% python3 -q
>>> import numpy as np
>>> from numpy import linalg as LA
>>> np.set_printoptions(suppress=True, linewidth=200)
>>> rd = lambda a: np.round(a, 2) + 0
>>> arr = np.diag(20 * np.array([-3, 2, 2, -3, -2, -2, 0, -3])) + np.array([[2, 0, -2, 0, 1, 0, 0, 2],
...     [-1, 0, 1, 1, 1, 2, 2, 2],
...     [0, -2, -2, 2, -2, 0, 0, -2],
...     [1, 0, 0, -2, 0, -1, 2, -1],
...     [0, 1, 1, -1, -2, 1, 2, 2],
...     [-1, -2, 0, -2, 2, 0, 1, 1],
...     [-1, -1, 2, 1, 1, -2, -1, 0],
...     [1, 0, -2, 2, 2, 0, 0, 1]])
>>> arr
array([[-58,   0,  -2,   0,   1,   0,   0,   2],
       [ -1,  40,   1,   1,   1,   2,   2,   2],
       [  0,  -2,  38,   2,  -2,   0,   0,  -2],
       [  1,   0,   0, -62,   0,  -1,   2,  -1],
       [  0,   1,   1,  -1, -42,   1,   2,   2],
       [ -1,  -2,   0,  -2,   2, -40,   1,   1],
       [ -1,  -1,   2,   1,   1,  -2,  -1,   0],
       [  1,   0,  -2,   2,   2,   0,   0, -59]])
>>> other = LA.inv(arr)
>>> rd(LA.cond(arr))
np.float64(67.5)
>>> rd(arr @ other)
array([[1., 0., 0., 0., 0., 0., 0., 0.],
       [0., 1., 0., 0., 0., 0., 0., 0.],
       [0., 0., 1., 0., 0., 0., 0., 0.],
       [0., 0., 0., 1., 0., 0., 0., 0.],
       [0., 0., 0., 0., 1., 0., 0., 0.],
       [0., 0., 0., 0., 0., 1., 0., 0.],
       [0., 0., 0., 0., 0., 0., 1., 0.],
       [0., 0., 0., 0., 0., 0., 0., 1.]])
>>> rd(other)
array([[-0.02,  0.  ,  0.  ,  0.  ,  0.  ,  0.  ,  0.  ,  0.  ],
       [ 0.  ,  0.03,  0.  ,  0.  ,  0.  ,  0.  ,  0.06,  0.  ],
       [ 0.  ,  0.  ,  0.03,  0.  ,  0.  ,  0.  ,  0.  ,  0.  ],
       [ 0.  ,  0.  ,  0.  , -0.02,  0.  ,  0.  , -0.03,  0.  ],
       [ 0.  ,  0.  ,  0.  ,  0.  , -0.03,  0.  , -0.05,  0.  ],
       [ 0.  ,  0.  ,  0.  ,  0.  ,  0.  , -0.02, -0.03,  0.  ],
       [ 0.02, -0.02,  0.06, -0.02, -0.03,  0.05, -1.08,  0.  ],
       [ 0.  ,  0.  ,  0.  ,  0.  ,  0.  ,  0.  ,  0.  , -0.02]])
>>> np.allclose(other, arr.T)
False
>>> f = np.array([2, 0, 2])
>>> np.convolve(arr[5], f)
array([ -2,  -4,  -2,  -8,   4, -84,   6, -78,   2,   2])
>>> np.correlate(arr[5], arr[2], "full")
array([    2,     4,     0,     6,    -2,    38,   -72,    -6,     8,    -2, -1524,   120,    36,    -2,     0])
>>> np.array([np.convolve(row, f, "same") for row in arr])
array([[   0, -120,    0,   -2,    0,    2,    4,    0],
       [  80,    0,   82,    4,    6,    6,    8,    4],
       [  -4,   76,    0,   72,    4,   -4,   -4,    0],
       [   0,    2, -124,    0, -126,    4,   -4,    4],
       [   2,    2,    0,  -82,    0,  -80,    6,    4],
       [  -4,   -2,   -8,    4,  -84,    6,  -78,    2],
       [  -2,    2,    0,    6,   -2,    0,   -4,   -2],
       [   0,   -2,    4,    0,    4,    4, -118,    0]])
>>> rng = np.random.default_rng(403)
>>> z = rng.permutation(8)
>>> other = arr[:, z] * rng.choice([-1, 1], 8)
>>> other
array([[  0,  -2,   0,   0,  58,   0,   2,  -1],
       [  2,  -2,   2,  40,   1,   1,  -1,  -1],
       [  0,   2,   0,  -2,   0,   2, -38,   2],
       [  2,   1,  -1,   0,  -1, -62,   0,   0],
       [  2,  -2,   1,   1,   0,  -1,  -1,  42],
       [  1,  -1, -40,  -2,   1,  -2,   0,  -2],
       [ -1,   0,  -2,  -1,   1,   1,  -2,  -1],
       [  0,  59,   0,   0,  -1,   2,   2,  -2]])
>>> Uu, _, Vt = LA.svd(arr.T @ other)
>>> rd(LA.lstsq(arr, other)[0])
array([[ 0.,  0.,  0.,  0., -1.,  0.,  0.,  0.],
       [ 0.,  0.,  0.,  1.,  0.,  0.,  0.,  0.],
       [ 0.,  0.,  0.,  0.,  0.,  0., -1.,  0.],
       [ 0.,  0.,  0.,  0.,  0.,  1.,  0.,  0.],
       [ 0.,  0.,  0.,  0.,  0.,  0.,  0., -1.],
       [ 0.,  0.,  1.,  0.,  0.,  0.,  0.,  0.],
       [ 1.,  0.,  0.,  0.,  0.,  0.,  0.,  0.],
       [ 0., -1.,  0.,  0.,  0.,  0.,  0.,  0.]])
>>> rd(Uu @ Vt)
array([[ 0.,  0.,  0.,  0., -1.,  0.,  0.,  0.],
       [ 0.,  0.,  0.,  1.,  0.,  0.,  0.,  0.],
       [ 0.,  0.,  0.,  0.,  0.,  0., -1.,  0.],
       [ 0.,  0.,  0.,  0.,  0.,  1.,  0.,  0.],
       [ 0.,  0.,  0.,  0.,  0.,  0.,  0., -1.],
       [ 0.,  0.,  1.,  0.,  0.,  0.,  0.,  0.],
       [ 1.,  0.,  0.,  0.,  0.,  0.,  0.,  0.],
       [ 0., -1.,  0.,  0.,  0.,  0.,  0.,  0.]])
>>> np.allclose(other, other.T)
False
>>> (other + other.T) / 2
array([[  0. ,   0. ,   0. ,   1. ,  30. ,   0.5,   0.5,  -0.5],
       [  0. ,  -2. ,   2. ,  20.5,  -0.5,   0. ,  -0.5,  29. ],
       [  0. ,   2. ,   0. ,  -1.5,   0.5, -19. , -20. ,   1. ],
       [  1. ,  20.5,  -1.5,   0. ,   0. , -32. ,  -0.5,   0. ],
       [ 30. ,  -0.5,   0.5,   0. ,   0. ,   0. ,   0. ,  20.5],
       [  0.5,   0. , -19. , -32. ,   0. ,  -2. ,   0.5,   0. ],
       [  0.5,  -0.5, -20. ,  -0.5,   0. ,   0.5,  -2. ,   0.5],
       [ -0.5,  29. ,   1. ,   0. ,  20.5,   0. ,   0.5,  -2. ]])
>>> other @ other
array([[  110,  -171,    50,   -24,     1,   -60,   -62,  2438],
       [   80,   -18,   -81,   -84,    75, -2484,   -71,    47],
       [   40,   110,     2,   114,   -34,    88,    78,    28],
       [  -62,    56,  2481,   165,    55,   124,    42,    77],
       [   -2,  2482,    37,   -79,    69,    23,    54,   -79],
       [   -6,  -200,    81,    45,    59,    42,  1518,   -30],
       [    3,   -65,   -34,     5,   -57,    51,    75,    41],
       [  116,  -236,    33,  2353,    65,    54,   -66,  -103]])
